>>> import numpy as np
>>> from numpy import linalg as LA
>>> np.set_printoptions(suppress=True, linewidth=160)
>>> rnd = lambda a: np.round(a, 2) + 0
>>> E = np.loadtxt("dump.csv", delimiter=",")
>>> E
array([[ 5.,  1.,  5.,  4.,  2.,  4.,  4.,  3.,  2.,  1.,  5.],
       [ 1.,  5.,  5.,  4.,  2.,  4.,  4.,  3.,  2.,  1.,  5.],
       [ 5.,  5., 29., 20., 10., 20., 20., 15., 10.,  5., 25.],
       [ 4.,  4., 20., 20.,  8., 16., 16., 12.,  8.,  4., 20.],
       [ 2.,  2., 10.,  8.,  8.,  8.,  8.,  6.,  4.,  2., 10.],
       [ 4.,  4., 20., 16.,  8., 20., 16., 12.,  8.,  4., 20.],
       [ 4.,  4., 20., 16.,  8., 16., 20., 12.,  8.,  4., 20.],
       [ 3.,  3., 15., 12.,  6., 12., 12., 13.,  6.,  3., 15.],
       [ 2.,  2., 10.,  8.,  4.,  8.,  8.,  6.,  8.,  2., 10.],
       [ 1.,  1.,  5.,  4.,  2.,  4.,  4.,  3.,  2.,  5.,  5.],
       [ 5.,  5., 25., 20., 10., 20., 20., 15., 10.,  5., 29.]])
>>> x = np.array([-2, 1, 1, 0, 0, -2, -1, -1, 0, -2, 0])
>>> E @ np.ones(11)
array([ 36.,  36., 164., 132.,  68., 132., 132., 100.,  68.,  36., 164.])
>>> E @ x
array([-21.,  -9., -61., -52., -26., -60., -56., -43., -26., -21., -65.])
>>> E @ (2 * x)
array([ -42.,  -18., -122., -104.,  -52., -120., -112.,  -86.,  -52.,  -42., -130.])
>>> E * x
array([[-10.,   1.,   5.,   0.,   0.,  -8.,  -4.,  -3.,   0.,  -2.,   0.],
       [ -2.,   5.,   5.,   0.,   0.,  -8.,  -4.,  -3.,   0.,  -2.,   0.],
       [-10.,   5.,  29.,   0.,   0., -40., -20., -15.,   0., -10.,   0.],
       [ -8.,   4.,  20.,   0.,   0., -32., -16., -12.,   0.,  -8.,   0.],
       [ -4.,   2.,  10.,   0.,   0., -16.,  -8.,  -6.,   0.,  -4.,   0.],
       [ -8.,   4.,  20.,   0.,   0., -40., -16., -12.,   0.,  -8.,   0.],
       [ -8.,   4.,  20.,   0.,   0., -32., -20., -12.,   0.,  -8.,   0.],
       [ -6.,   3.,  15.,   0.,   0., -24., -12., -13.,   0.,  -6.,   0.],
       [ -4.,   2.,  10.,   0.,   0., -16.,  -8.,  -6.,   0.,  -4.,   0.],
       [ -2.,   1.,   5.,   0.,   0.,  -8.,  -4.,  -3.,   0., -10.,   0.],
       [-10.,   5.,  25.,   0.,   0., -40., -20., -15.,   0., -10.,   0.]])
>>> (E * x).sum(axis=1)
array([-21.,  -9., -61., -52., -26., -60., -56., -43., -26., -21., -65.])
>>> LA.norm(E @ x) <= LA.norm(E, 2) * LA.norm(x) + 1e-9
np.True_
>>> E @ np.eye(11)[6]
array([ 4.,  4., 20., 16.,  8., 16., 20., 12.,  8.,  4., 20.])
>>> (E @ x).argmax()
np.int64(1)
>>> x = np.array([2, 2, 2, 2, 2, 1, 0, 1, 1, 2, 0])
>>> target = E @ x
>>> c, lr = np.zeros(11), 1 / LA.norm(E, 2) ** 2
>>> for i in range(5):
...     c -= lr * E.T @ (E @ c - target)
...     if i % 1 == 0: print(i, round(LA.norm(E @ c - target), 2))
... 
0 15.68
1 15.66
2 15.65
3 15.63
4 15.61
>>> rnd(c)
array([0.32, 0.32, 1.57, 1.26, 0.63, 1.25, 1.25, 0.94, 0.63, 0.32, 1.56])
>>> x = np.ones(11)
>>> for _ in range(3):
...     x = E @ x
...     x /= LA.norm(x)
...     print(round(x @ E @ x, 2))
... 
121.97
122.0
122.0
>>> rnd(x)
array([0.09, 0.09, 0.46, 0.37, 0.18, 0.37, 0.37, 0.28, 0.18, 0.09, 0.46])
>>> other = E / LA.norm(E, axis=1, keepdims=True)
>>> gram = other @ other.T
>>> rnd(LA.norm(other, axis=1))
array([1., 1., 1., 1., 1., 1., 1., 1., 1., 1., 1.])
>>> rnd(np.degrees(np.arccos(np.clip(gram[1, 9], -1, 1))))
np.float64(27.46)
>>> rnd(gram)
array([[1.  , 0.89, 0.94, 0.94, 0.93, 0.94, 0.94, 0.94, 0.93, 0.89, 0.94],
       [0.89, 1.  , 0.94, 0.94, 0.93, 0.94, 0.94, 0.94, 0.93, 0.89, 0.94],
       [0.94, 0.94, 1.  , 0.99, 0.98, 0.99, 0.99, 0.99, 0.98, 0.94, 0.99],
       [0.94, 0.94, 0.99, 1.  , 0.98, 0.99, 0.99, 0.99, 0.98, 0.94, 0.99],
       [0.93, 0.93, 0.98, 0.98, 1.  , 0.98, 0.98, 0.98, 0.97, 0.93, 0.98],
       [0.94, 0.94, 0.99, 0.99, 0.98, 1.  , 0.99, 0.99, 0.98, 0.94, 0.99],
       [0.94, 0.94, 0.99, 0.99, 0.98, 0.99, 1.  , 0.99, 0.98, 0.94, 0.99],
       [0.94, 0.94, 0.99, 0.99, 0.98, 0.99, 0.99, 1.  , 0.98, 0.94, 0.99],
       [0.93, 0.93, 0.98, 0.98, 0.97, 0.98, 0.98, 0.98, 1.  , 0.93, 0.98],
       [0.89, 0.89, 0.94, 0.94, 0.93, 0.94, 0.94, 0.94, 0.93, 1.  , 0.94],
       [0.94, 0.94, 0.99, 0.99, 0.98, 0.99, 0.99, 0.99, 0.98, 0.94, 1.  ]])
>>> np.argwhere(np.triu(np.abs(gram) > 0.95, 1))
array([[ 2,  3],
       [ 2,  4],
       [ 2,  5],
       [ 2,  6],
       [ 2,  7],
       [ 2,  8],
       [ 2, 10],
       [ 3,  4],
       [ 3,  5],
       [ 3,  6],
       [ 3,  7],
       [ 3,  8],
       [ 3, 10],
       [ 4,  5],
       [ 4,  6],
       [ 4,  7],
       [ 4,  8],
       [ 4, 10],
       [ 5,  6],
       [ 5,  7],
       [ 5,  8],
       [ 5, 10],
       [ 6,  7],
       [ 6,  8],
       [ 6, 10],
       [ 7,  8],
       [ 7, 10],
       [ 8, 10]])
>>> rnd(gram[1])
array([0.89, 1.  , 0.94, 0.94, 0.93, 0.94, 0.94, 0.94, 0.93, 0.89, 0.94])
>>> (np.abs(gram) > 0.9).astype(int)
array([[1, 0, 1, 1, 1, 1, 1, 1, 1, 0, 1],
       [0, 1, 1, 1, 1, 1, 1, 1, 1, 0, 1],
       [1, 1, 1, 1, 1, 1, 1, 1, 1, 1, 1],
       [1, 1, 1, 1, 1, 1, 1, 1, 1, 1, 1],
       [1, 1, 1, 1, 1, 1, 1, 1, 1, 1, 1],
       [1, 1, 1, 1, 1, 1, 1, 1, 1, 1, 1],
       [1, 1, 1, 1, 1, 1, 1, 1, 1, 1, 1],
       [1, 1, 1, 1, 1, 1, 1, 1, 1, 1, 1],
       [1, 1, 1, 1, 1, 1, 1, 1, 1, 1, 1],
       [0, 0, 1, 1, 1, 1, 1, 1, 1, 1, 1],
       [1, 1, 1, 1, 1, 1, 1, 1, 1, 1, 1]])
>>> evals, vecs = LA.eigh(E)
>>> rnd(evals.sum()), np.trace(E)
(np.float64(162.0), np.float64(162.0))
>>> rnd(vecs.T @ E @ vecs)
array([[  4.,   0.,   0.,   0.,   0.,   0.,   0.,   0.,   0.,   0.,   0.],
       [  0.,   4.,   0.,   0.,   0.,   0.,   0.,   0.,   0.,   0.,   0.],
       [  0.,   0.,   4.,   0.,   0.,   0.,   0.,   0.,   0.,   0.,   0.],
       [  0.,   0.,   0.,   4.,   0.,   0.,   0.,   0.,   0.,   0.,   0.],
       [  0.,   0.,   0.,   0.,   4.,   0.,   0.,   0.,   0.,   0.,   0.],
       [  0.,   0.,   0.,   0.,   0.,   4.,   0.,   0.,   0.,   0.,   0.],
       [  0.,   0.,   0.,   0.,   0.,   0.,   4.,   0.,   0.,   0.,   0.],
       [  0.,   0.,   0.,   0.,   0.,   0.,   0.,   4.,   0.,   0.,   0.],
       [  0.,   0.,   0.,   0.,   0.,   0.,   0.,   0.,   4.,   0.,   0.],
       [  0.,   0.,   0.,   0.,   0.,   0.,   0.,   0.,   0.,   4.,   0.],
       [  0.,   0.,   0.,   0.,   0.,   0.,   0.,   0.,   0.,   0., 122.]])
>>> rnd(LA.svd(E, compute_uv=False))
array([122.,   4.,   4.,   4.,   4.,   4.,   4.,   4.,   4.,   4.,   4.])
>>> rnd(evals)
array([  4.,   4.,   4.,   4.,   4.,   4.,   4.,   4.,   4.,   4., 122.])
>>> rnd(LA.eigvalsh(E @ E))
array([   16.,    16.,    16.,    16.,    16.,    16.,    16.,    16.,    16.,    16., 14884.])
>>> m1, _ = LA.qr(np.array([[-1.1, -1.6, -1.0, 0.5],
...     [0.0, 0.4, 0.2, -0.6],
...     [2.1, 0.5, -1.6, 0.1],
...     [0.8, 1.3, -0.5, -1.1]]))
>>> rnd(m1)
array([[-0.44,  0.61, -0.65, -0.09],
       [ 0.  , -0.26, -0.11, -0.96],
       [ 0.84,  0.52, -0.06, -0.14],
       [ 0.32, -0.53, -0.75,  0.24]])
>>> u = np.array([-2, -3, -2, 2])
>>> other = m1 + np.outer(u, np.eye(4)[1])
>>> LA.matrix_rank(LA.inv(other) - LA.inv(m1), tol=1e-8)
np.int64(1)
>>> rnd(LA.det(other) / LA.det(m1)), rnd(1 + LA.solve(m1, u)[1])
(np.float64(-1.54), np.float64(-1.54))
>>> rnd(other)
array([[-0.44, -1.39, -0.65, -0.09],
       [ 0.  , -3.26, -0.11, -0.96],
       [ 0.84, -1.48, -0.06, -0.14],
       [ 0.32,  1.47, -0.75,  0.24]])
>>> LA.matrix_rank(other - m1)
np.int64(1)
